$ python3 -q
>>> import numpy as np
>>> import numpy.linalg as la
>>> np.set_printoptions(suppress=True, linewidth=120)
>>> M = np.load("out18.npy")
>>> M
array([[ 4,  2, -4,  2, -2, -2],
       [ 2,  1, -2,  1, -1, -1],
       [-4, -2,  4, -2,  2,  2],
       [ 2,  1, -2,  1, -1, -1],
       [-2, -1,  2, -1,  1,  1],
       [-2, -1,  2, -1,  1,  1]])
>>> M.sum(axis=1)
array([0, 0, 0, 0, 0, 0])
>>> round(la.norm(M), 1)
np.float64(12.0)
>>> M.shape
(6, 6)
>>> r0 = np.array([0, -2])
>>> np.convolve(M[5], r0)
array([ 0,  4,  2, -4,  2, -2, -2])
>>> np.round(np.sort(np.abs(la.eigvals(M))), 1) + 0
array([ 0.,  0.,  0.,  0.,  0., 12.])
>>> np.allclose(M @ M.T, M.T @ M)
True
>>> np.allclose(M, M.T)
True
>>> ev, vecs = la.eigh(M)
>>> x0 = np.array([2, -3, -4, -4, -4, 2])
>>> np.abs(M).sum(axis=1).max(), np.abs(ev).max()
(np.int64(16), np.float64(12.0))
>>> x0 @ M @ x0
np.int64(49)
>>> np.round(vecs * np.abs(ev) @ vecs.T, 1)
array([[ 4.,  2., -4.,  2., -2., -2.],
       [ 2.,  1., -2.,  1., -1., -1.],
       [-4., -2.,  4., -2.,  2.,  2.],
       [ 2.,  1., -2.,  1., -1., -1.],
       [-2., -1.,  2., -1.,  1.,  1.],
       [-2., -1.,  2., -1.,  1.,  1.]])
>>> round(float(x0 @ M @ x0 / (x0 @ x0)), 1), round(float(ev[0]), 1), ev[-1]
(0.8, -0.0, np.float64(12.0))
>>> np.round(la.eigvalsh(M[1:, 1:]), 1) + 0
array([0., 0., 0., 0., 8.])
>>> np.abs(np.diag(la.qr(M)[1])) > 1e-9
array([ True, False, False, False, False, False])
>>> np.unique(M.round(6), axis=0).shape
(4, 6)
>>> arr = np.load("mat.npy")
>>> arr
array([[0, 1, 0, 0, 0, 0],
       [1, 0, 0, 0, 1, 0],
       [0, 0, 0, 0, 0, 1],
       [0, 0, 0, 0, 0, 0],
       [0, 1, 0, 0, 0, 1],
       [0, 0, 1, 0, 1, 0]])
>>> W = np.array([[-5, 5, -4, 5, -5, -2],
...     [0, -3, 2, 5, -3, -4],
...     [4, 5, 3, 2, 2, 1],
...     [-4, -1, 0, -5, -5, -5],
...     [-3, -4, -5, 3, 0, -2],
...     [-4, 2, -1, 0, 1, -5]])
>>> b = np.array([0, 0, 0, 1, 1, 3])
>>> act = np.maximum(arr @ W + b, 0)
>>> la.matrix_rank(act)
np.int64(6)
>>> act
array([[0, 0, 2, 6, 0, 0],
       [0, 1, 0, 9, 0, 0],
       [0, 2, 0, 1, 2, 0],
       [0, 0, 0, 1, 1, 3],
       [0, 0, 1, 6, 0, 0],
       [1, 1, 0, 6, 3, 2]])
>>> (act > 0).astype(int)
array([[0, 0, 1, 1, 0, 0],
       [0, 1, 0, 1, 0, 0],
       [0, 1, 0, 1, 1, 0],
       [0, 0, 0, 1, 1, 1],
       [0, 0, 1, 1, 0, 0],
       [1, 1, 0, 1, 1, 1]])
>>> basis = np.array([[3, -7], [4, 0], [3, -4], [9, -8], [2, -9], [-3, 2]])
>>> act @ basis
array([[ 60, -56],
       [ 85, -72],
       [ 21, -26],
       [  2, -11],
       [ 57, -52],
       [ 61, -78]])
>>> (act @ basis).round(6).argmax(axis=1)
array([0, 0, 0, 0, 0, 0])
>>> W @ basis
array([[ 34,  52],
       [ 45, -29],
       [ 60, -72],
       [-56, 103],
       [ -7,  13],
       [ 10,  13]])
>>> X = np.tril(np.array([[4, 3, 0], [0, 5, 5], [5, 4, 0]]), -1) + np.eye(3, dtype=int)
>>> X
array([[1, 0, 0],
       [0, 1, 0],
       [5, 4, 1]])
>>> # triangular: eigenvalues sit on the diagonal
>>> out = X[0, 0] * X[1:] - np.outer(X[1:, 0], X[0])
>>> out
array([[0, 1, 0],
       [0, 4, 1]])
>>> np.flatnonzero(~out.round(6).any(axis=1))
array([], dtype=int64)
>>> la.matrix_rank(out), la.matrix_rank(X)
(np.int64(2), np.int64(3))
>>> feats = np.load("test0.npy")
>>> feats
array([[12,  0,  1],
       [ 3,  3,  0],
       [ 3,  3, 10]])
>>> x0 = np.array([1, 2, 1])
>>> rhs = feats @ x0
>>> rhs
array([13,  9, 19])
>>> np.round(la.solve(feats.T, feats[1]), 1) + 0
array([0., 1., 0.])
>>> np.round(la.solve(feats, feats[:, 0]), 1)
array([1., 0., 0.])
>>> round(la.det(2 * feats), 1), np.round(la.det(feats), 1)
(np.float64(2880.0), np.float64(360.0))
>>> np.round(la.eigvals(feats), 1)
array([13.2,  8.6,  3.2])
>>> mat = np.array([[4, 5, 1, -5, 0, 0, 0],
...     [5, -4, 3, 0, -2, 6, -4],
...     [1, 3, 0, 1, 4, -2, 0],
...     [-5, 0, 1, 6, 1, -6, -4],
...     [0, -2, 4, 1, 4, -5, -1],
...     [0, 6, -2, -6, -5, -2, 1],
...     [0, -4, 0, -4, -1, 1, 4]])
>>> # symmetric
>>> [round(float(x), 1) for x in la.svd(mat, compute_uv=False)[:3]]
[15.1, 12.6, 8.3]
>>> round(float(la.norm(mat, 2) / la.norm(mat)), 1)
0.6
>>> round(np.log10(la.cond(mat)))
2
>>> la.matrix_rank(mat, rtol=0.1)
np.int64(5)
>>> rng = np.random.default_rng(26)
>>> lab = rng.permutation(7)
>>> lab
array([0, 6, 2, 3, 5, 1, 4])
>>> out = mat[lab][:, lab]
>>> np.trace(out)
np.int64(12)
>>> r0 = np.array([2, 0, -1, 0, -1, 2, -1, -2])
>>> r1 = np.array([9, 2, 7, -2])
>>> J = r0[:, None] + r1[None, :]
>>> J
array([[11,  4,  9,  0],
       [ 9,  2,  7, -2],
       [ 8,  1,  6, -3],
       [ 9,  2,  7, -2],
       [ 8,  1,  6, -3],
       [11,  4,  9,  0],
       [ 8,  1,  6, -3],
       [ 7,  0,  5, -4]])
>>> [round(float(x), 1) for x in la.svd(J, compute_uv=False)[:3]]
[33.2, 5.7, 0.0]
>>> la.matrix_rank(J, rtol=0.1)
np.int64(2)
>>> np.argsort(-la.norm(J, axis=0).round(6), kind="stable")[:3]
array([0, 2, 3])
>>> la.cond(J) > 100
np.True_
>>> left, sigma, Vh = la.svd(J)
>>> vecs = Vh[:(sigma > 1e-8).sum()]
>>> x0 = J[1] + 2 * J[4] + rng.integers(2) * np.eye(4)[3]
>>> x0
array([25.,  4., 19., -7.])
>>> np.round(vecs.T @ vecs, 1) + 0
array([[ 0.6,  0.1,  0.5, -0.2],
       [ 0.1,  0.3,  0.2,  0.4],
       [ 0.5,  0.2,  0.4,  0. ],
       [-0.2,  0.4,  0. ,  0.7]])
>>> np.round(la.norm(x0 - vecs.T @ vecs @ x0), 1)
np.float64(0.5)
>>> la.lstsq(J[:-1].T, J[-1])[2]
np.int32(2)
>>> round(np.trace(la.pinv(J) @ J), 1)
np.float64(2.0)
>>> np.abs(np.diag(la.qr(J)[1])) > 1e-9
array([ True,  True, False, False])
>>> np.allclose(J[:-1].T @ la.lstsq(J[:-1].T, J[-1])[0], J[-1])
True
>>> np.unique(J.round(6), axis=0).shape
(4, 4)
>>> out = np.array([[3, -3, -5], [2, 1, 0], [1, 2, -5], [-5, -3, 2]])
>>> np.einsum("ij,ij->i", J, J)
array([218, 138, 110, 138, 110, 218, 110,  90])
>>> out @ J
Traceback (most recent call last):
  File "<python-input-82>", line 1, in <module>
    out @ J
    ~~~~^~~
ValueError: matmul: Input operand 1 has a mismatch in its core dimension 0, with gufunc signature (n?,k),(k,m?)->(n?,m?) (size 8 is different from 3)
>>> np.einsum("ik,kj->ji", J, out)
array([[  50,   48,   47,   48,   47,   50,   47,   46],
       [ -11,   -5,   -2,   -5,   -2,  -11,   -2,    1],
       [-100,  -84,  -76,  -84,  -76, -100,  -76,  -68]])
>>> np.einsum("ij->j", J)
array([ 71,  15,  55, -17])
>>> np.vstack([J, out.T]).shape
(11, 4)
>>> la.matrix_rank(np.vstack([J, out.T]))
np.int64(4)
>>> la.matrix_rank(J @ out)
np.int64(2)
>>> np.einsum("ik,kj->ij", J, out)
array([[  50,  -11, -100],
       [  48,   -5,  -84],
       [  47,   -2,  -76],
       [  48,   -5,  -84],
       [  47,   -2,  -76],
       [  50,  -11, -100],
       [  47,   -2,  -76],
       [  46,    1,  -68]])
>>> out.T @ J.T
array([[  50,   48,   47,   48,   47,   50,   47,   46],
       [ -11,   -5,   -2,   -5,   -2,  -11,   -2,    1],
       [-100,  -84,  -76,  -84,  -76, -100,  -76,  -68]])
>>> J @ out
array([[  50,  -11, -100],
       [  48,   -5,  -84],
       [  47,   -2,  -76],
       [  48,   -5,  -84],
       [  47,   -2,  -76],
       [  50,  -11, -100],
       [  47,   -2,  -76],
       [  46,    1,  -68]])
